% python3 -q
>>> import numpy as np
>>> np.set_printoptions(suppress=True, linewidth=120)
>>> X = np.array([[5, 6, 7, 8, 9, 10],
...     [11, 12, 13, 14, 15, 16],
...     [17, 18, 19, 20, 21, 22],
...     [23, 24, 25, 26, 27, 28]])
>>> X
array([[ 5,  6,  7,  8,  9, 10],
       [11, 12, 13, 14, 15, 16],
       [17, 18, 19, 20, 21, 22],
       [23, 24, 25, 26, 27, 28]])
>>> left, sigma, Vh = np.linalg.svd(X)
>>> np.argmax(sigma[:-1] / (sigma[1:] + 1e-6)) + 1
np.int64(2)
>>> out = left[:, :2] @ np.diag(sigma[:2]) @ Vh[:2]
>>> round(np.abs(X - out).max(), 3)
np.float64(0.0)
>>> np.linalg.matrix_rank(out)
np.int64(2)
>>> out.round(3)
array([[ 5.,  6.,  7.,  8.,  9., 10.],
       [11., 12., 13., 14., 15., 16.],
       [17., 18., 19., 20., 21., 22.],
       [23., 24., 25., 26., 27., 28.]])
>>> np.round(np.linalg.norm(X - out) / np.linalg.norm(X), 3)
np.float64(0.0)
>>> print(round(float(np.trace(np.linalg.pinv(X) @ X)), 3))
2.0
>>> np.round(X @ np.linalg.pinv(X) @ X, 3)
array([[ 5.,  6.,  7.,  8.,  9., 10.],
       [11., 12., 13., 14., 15., 16.],
       [17., 18., 19., 20., 21., 22.],
       [23., 24., 25., 26., 27., 28.]])
>>> np.linalg.lstsq(X[:-1].T, X[-1])[2]
np.int32(2)
>>> print(np.allclose(X[:-1].T @ np.linalg.lstsq(X[:-1].T, X[-1])[0], X[-1]))
True
>>> np.linalg.matrix_rank(X, rtol=0.1)
np.int64(1)
>>> print([round(float(x), 3) for x in np.linalg.svd(X, compute_uv=False)[:3]])
[87.602, 3.139, 0.0]
>>> np.linalg.cond(X) > 100
np.True_
>>> A = np.loadtxt("w.csv", delimiter=",")
>>> A
array([[ 0.,  0.,  0.,  4.,  0.],
       [ 0.,  0.,  0.,  1.,  7.],
       [ 0.,  0.,  0.,  3.,  1.],
       [ 0.,  0.,  0.,  1.,  7.],
       [ 0.,  0.,  0.,  0., 11.],
       [ 0.,  0.,  0.,  0., 10.],
       [ 0.,  0.,  0.,  0.,  9.],
       [ 0.,  0.,  0.,  1.,  8.],
       [ 0.,  0.,  0.,  2.,  1.],
       [ 0.,  0.,  0.,  0., 10.],
       [ 0.,  0.,  0.,  3.,  3.],
       [ 0.,  0.,  0.,  1.,  8.],
       [ 0.,  0.,  0.,  2.,  7.],
       [ 0.,  0.,  0.,  3.,  2.],
       [ 0.,  0.,  0.,  0.,  9.],
       [ 0.,  0.,  0.,  2.,  2.],
       [ 0.,  0.,  0.,  3.,  1.],
       [ 0.,  0.,  0.,  2.,  6.],
       [ 0.,  0.,  0.,  4.,  0.],
       [ 0.,  0.,  0.,  3.,  1.]])
>>> t3 = np.stack([A, 4 * A, A[::-1]])
>>> (t3 @ A.T).shape
(3, 20, 20)
>>> print(t3.sum(axis=0))
[[ 0.  0.  0. 23.  1.]
 [ 0.  0.  0.  9. 35.]
 [ 0.  0.  0. 17. 11.]
 [ 0.  0.  0.  8. 36.]
 [ 0.  0.  0.  2. 57.]
 [ 0.  0.  0.  0. 59.]
 [ 0.  0.  0.  3. 47.]
 [ 0.  0.  0.  7. 47.]
 [ 0.  0.  0. 11. 13.]
 [ 0.  0.  0.  3. 53.]
 [ 0.  0.  0. 15. 25.]
 [ 0.  0.  0.  7. 41.]
 [ 0.  0.  0. 11. 43.]
 [ 0.  0.  0. 15. 19.]
 [ 0.  0.  0.  0. 55.]
 [ 0.  0.  0. 10. 21.]
 [ 0.  0.  0. 16. 12.]
 [ 0.  0.  0. 13. 31.]
 [ 0.  0.  0. 21.  7.]
 [ 0.  0.  0. 19.  5.]]
>>> out = A / np.sqrt((A ** 2).mean(axis=1, keepdims=True))
>>> np.linalg.matrix_rank(out) == np.linalg.matrix_rank(A)
np.True_
>>> gram = A.T @ A
>>> gram
array([[  0.,   0.,   0.,   0.,   0.],
       [  0.,   0.,   0.,   0.,   0.],
       [  0.,   0.,   0.,   0.,   0.],
       [  0.,   0.,   0.,  97.,  86.],
       [  0.,   0.,   0.,  86., 815.]])
>>> np.linalg.matrix_rank(gram)
np.int64(2)
>>> np.diag(gram)
array([  0.,   0.,   0.,  97., 815.])
>>> np.trace(gram), (A ** 2).sum()
(np.float64(912.0), np.float64(912.0))
>>> (A @ A.T).shape
(20, 20)
>>> E = np.load("block14.npy")
>>> E
array([[ 0,  0, -2,  0,  0],
       [ 0,  0,  0,  0,  1],
       [ 0,  0,  0,  0,  0],
       [ 0,  0,  2,  0, -2],
       [ 0, -2,  0,  0,  0]])
>>> print(np.abs(E).max())
2
>>> print(np.round(np.linalg.svd(E, compute_uv=False), 3))
[3.282 2.    1.493 0.    0.   ]
>>> round(float(np.linalg.norm(E)), 3)
4.123
>>> left, sigma, Vh = np.linalg.svd(E)
>>> sigma.round(3)
array([3.282, 2.   , 1.493, 0.   , 0.   ])
>>> print(np.argmax(sigma[:-1] / (sigma[1:] + 1e-6)) + 1)
3
>>> out = left[:, :3] @ np.diag(sigma[:3]) @ Vh[:3]
>>> np.linalg.matrix_rank(E, rtol=0.05)
np.int64(3)
>>> out.round(3) + 0
array([[ 0.,  0., -2.,  0.,  0.],
       [ 0.,  0.,  0.,  0.,  1.],
       [ 0.,  0.,  0.,  0.,  0.],
       [ 0.,  0.,  2.,  0., -2.],
       [ 0., -2.,  0.,  0.,  0.]])
>>> proj = np.triu(np.array([[-3, -1, -1, -3, -1],
...     [2, 3, -1, 0, 0],
...     [-2, 1, 0, 2, -3],
...     [-3, -3, 2, -2, -2],
...     [0, -1, -3, 2, -1]]), 1) + np.eye(5)
>>> out = proj @ E @ np.linalg.inv(proj)
>>> out
array([[  0.,   2.,  -6.,  12.,  11.],
       [  0.,   0.,   0.,   0.,   1.],
       [  0.,   6.,  10., -20., -14.],
       [  0.,   4.,   6., -12.,  -8.],
       [  0.,  -2.,  -2.,   4.,   2.]])
>>> print(np.round(np.poly(out), 3) + 0)
[1. 0. 2. 0. 0. 0.]
